$ ipython --no-banner

In [1]: import numpy as np

In [2]: np.set_printoptions(precision=1, suppress=True, linewidth=200)

In [3]: feats = np.load("data.npy")

In [4]: feats
Out[4]: 
array([[ 0.5, -0.2,  0.5],
       [-0.2,  0.1, -0.2],
       [ 0.5, -0.2,  0.5]])

In [5]: np.linalg.matrix_rank(feats, rtol=0.1)
Out[5]: np.int64(1)

In [6]: np.linalg.cond(feats) > 100
Out[6]: np.True_

In [7]: np.argsort(-np.linalg.norm(feats, axis=0).round(6), kind="stable")[:3]
Out[7]: array([0, 2, 1])

In [8]: [round(float(x), 1) for x in np.linalg.svd(feats, compute_uv=False)[:3]]
Out[8]: [1.0, 0.0, 0.0]

In [9]: data = np.load("mat.npy")

In [10]: data
Out[10]: 
array([[ 0, -1,  3],
       [ 2,  0, -3],
       [ 0,  1, -2],
       [ 0,  1, -2]])

In [11]: f = np.array([1, 1])

In [12]: np.polyval(f, data[0])
Out[12]: array([1, 0, 4])

In [13]: W0 = np.load("layer8.npy")

In [14]: W0
Out[14]: 
array([[0, 4, 3],
       [2, 5, 2],
       [0, 3, 4],
       [0, 2, 5],
       [2, 5, 2],
       [4, 1, 6],
       [1, 4, 3],
       [1, 1, 6],
       [0, 7, 0],
       [0, 8, 0],
       [3, 0, 7],
       [1, 1, 6],
       [2, 2, 5],
       [0, 6, 1],
       [2, 5, 2],
       [0, 6, 1],
       [0, 4, 3],
       [5, 0, 8],
       [0, 6, 1]])

In [15]: cen = (W0 - W0.mean(axis=0)) / W0.std(axis=0)

In [16]: cen.std(axis=0)
Out[16]: array([1., 1., 1.])

In [17]: np.argwhere(np.abs(cen) > 2)
Out[17]: array([[17,  0]])

In [18]: b = np.linalg.lstsq(np.delete(cen, 1, axis=1), cen[:, 1])[0]

In [19]: b
Out[19]: array([ 0.1, -1. ])

In [20]: np.round(1 - np.var(cen[:, 1] - np.delete(cen, 1, axis=1) @ b), 1)
Out[20]: np.float64(1.0)

In [21]: A2 = W0 / np.sqrt((W0 ** 2).mean(axis=1, keepdims=True))

In [22]: W0 - W0.mean(axis=1, keepdims=True)
Out[22]: 
array([[-2.3,  1.7,  0.7],
       [-1. ,  2. , -1. ],
       [-2.3,  0.7,  1.7],
       [-2.3, -0.3,  2.7],
       [-1. ,  2. , -1. ],
       [ 0.3, -2.7,  2.3],
       [-1.7,  1.3,  0.3],
       [-1.7, -1.7,  3.3],
       [-2.3,  4.7, -2.3],
       [-2.7,  5.3, -2.7],
       [-0.3, -3.3,  3.7],
       [-1.7, -1.7,  3.3],
       [-1. , -1. ,  2. ],
       [-2.3,  3.7, -1.3],
       [-1. ,  2. , -1. ],
       [-2.3,  3.7, -1.3],
       [-2.3,  1.7,  0.7],
       [ 0.7, -4.3,  3.7],
       [-2.3,  3.7, -1.3]])

In [23]: A2 = np.array([[0, 1]])

In [24]: arr = np.block([[np.zeros((1, 1)), A2], [A2.T, np.zeros((2, 2))]])

In [25]: arr
Out[25]: 
array([[0., 0., 1.],
       [0., 0., 0.],
       [1., 0., 0.]])

In [26]: (arr - arr.T) / 2
Out[26]: 
array([[0., 0., 0.],
       [0., 0., 0.],
       [0., 0., 0.]])

In [27]: np.trace(arr)
Out[27]: np.float64(0.0)

In [28]: (arr + arr.T) / 2
Out[28]: 
array([[0., 0., 1.],
       [0., 0., 0.],
       [1., 0., 0.]])

In [29]: np.linalg.svd(arr, compute_uv=False)
Out[29]: array([1., 1., 0.])

In [30]: arr.T @ arr
Out[30]: 
array([[1., 0., 0.],
       [0., 0., 0.],
       [0., 0., 1.]])

In [31]: arr[:, 1] @ arr[:, 0]
Out[31]: np.float64(0.0)

In [32]: evals, evecs = np.linalg.eigh(arr)

In [33]: x = np.array([1, -1, -1])

In [34]: (np.sign(evecs[:, -1].round(6)) == np.sign(evecs[0, -1].round(6))).astype(int)
Out[34]: array([1, 0, 1])

In [35]: np.linalg.eigvalsh(arr[1:, 1:])
Out[35]: array([0., 0.])

In [36]: np.abs(arr).sum(axis=1).max(), np.abs(evals).max()
Out[36]: (np.float64(1.0), np.float64(1.0))

In [37]: evecs * np.maximum(evals, 0) @ evecs.T
Out[37]: 
array([[0.5, 0. , 0.5],
       [0. , 0. , 0. ],
       [0.5, 0. , 0.5]])

In [38]: U, sig, Vh = np.linalg.svd(arr)

In [39]: evecs = Vh[:(sig > 1e-8).sum()]

In [40]: rng = np.random.default_rng(369)

In [41]: x = arr[1] + 2 * arr[2] + rng.integers(2) * np.eye(3)[2]

In [42]: x
Out[42]: array([2., 0., 1.])

In [43]: evecs.T @ evecs
Out[43]: 
array([[1., 0., 0.],
       [0., 0., 0.],
       [0., 0., 1.]])

In [44]: round(np.linalg.norm(x - evecs.T @ evecs @ x), 1)
Out[44]: np.float64(0.0)

In [45]: np.allclose(evecs.T @ evecs @ x, x)
Out[45]: True

In [46]: A2 = np.array([[4, 5], [4, 5], [4, -2]])

In [47]: np.einsum("ij->j", arr)
Out[47]: array([1., 0., 1.])

In [48]: A2.T @ arr.T
Out[48]: 
array([[ 4.,  0.,  4.],
       [-2.,  0.,  5.]])

In [49]: arr @ A2
Out[49]: 
array([[ 4., -2.],
       [ 0.,  0.],
       [ 4.,  5.]])

In [50]: np.linalg.matrix_rank(arr @ A2)
Out[50]: np.int64(2)

In [51]: J = np.array([[1, -1, -1, 1, 1, -1, -1, 1],
    ...:     [1, -1, 1, -1, -1, 1, -1, 1],
    ...:     [1, -1, 1, -1, 1, -1, 1, -1]])

In [52]: r = np.linalg.matrix_rank(arr)

In [53]: r
Out[53]: np.int64(2)

In [54]: N = np.linalg.svd(arr)[2][r:].T

In [55]: [int(np.linalg.matrix_rank(np.delete(arr, i, axis=0))) for i in range(3)]
Out[55]: [1, 2, 1]

In [56]: arr @ N
Out[56]: 
array([[0.],
       [0.],
       [0.]])

In [57]: N[:, 0] / N[np.abs(N[:, 0]).round(6).argmax(), 0]
Out[57]: array([0., 1., 0.])

In [58]: np.allclose(arr @ N, 0)
Out[58]: True

In [59]: [int(np.linalg.matrix_rank(arr[:, :j + 1])) for j in range(3)]
Out[59]: [1, 1, 2]

In [60]: [int(np.linalg.matrix_rank(arr[:i])) for i in range(1, len(arr) + 1)]
Out[60]: [1, 1, 2]
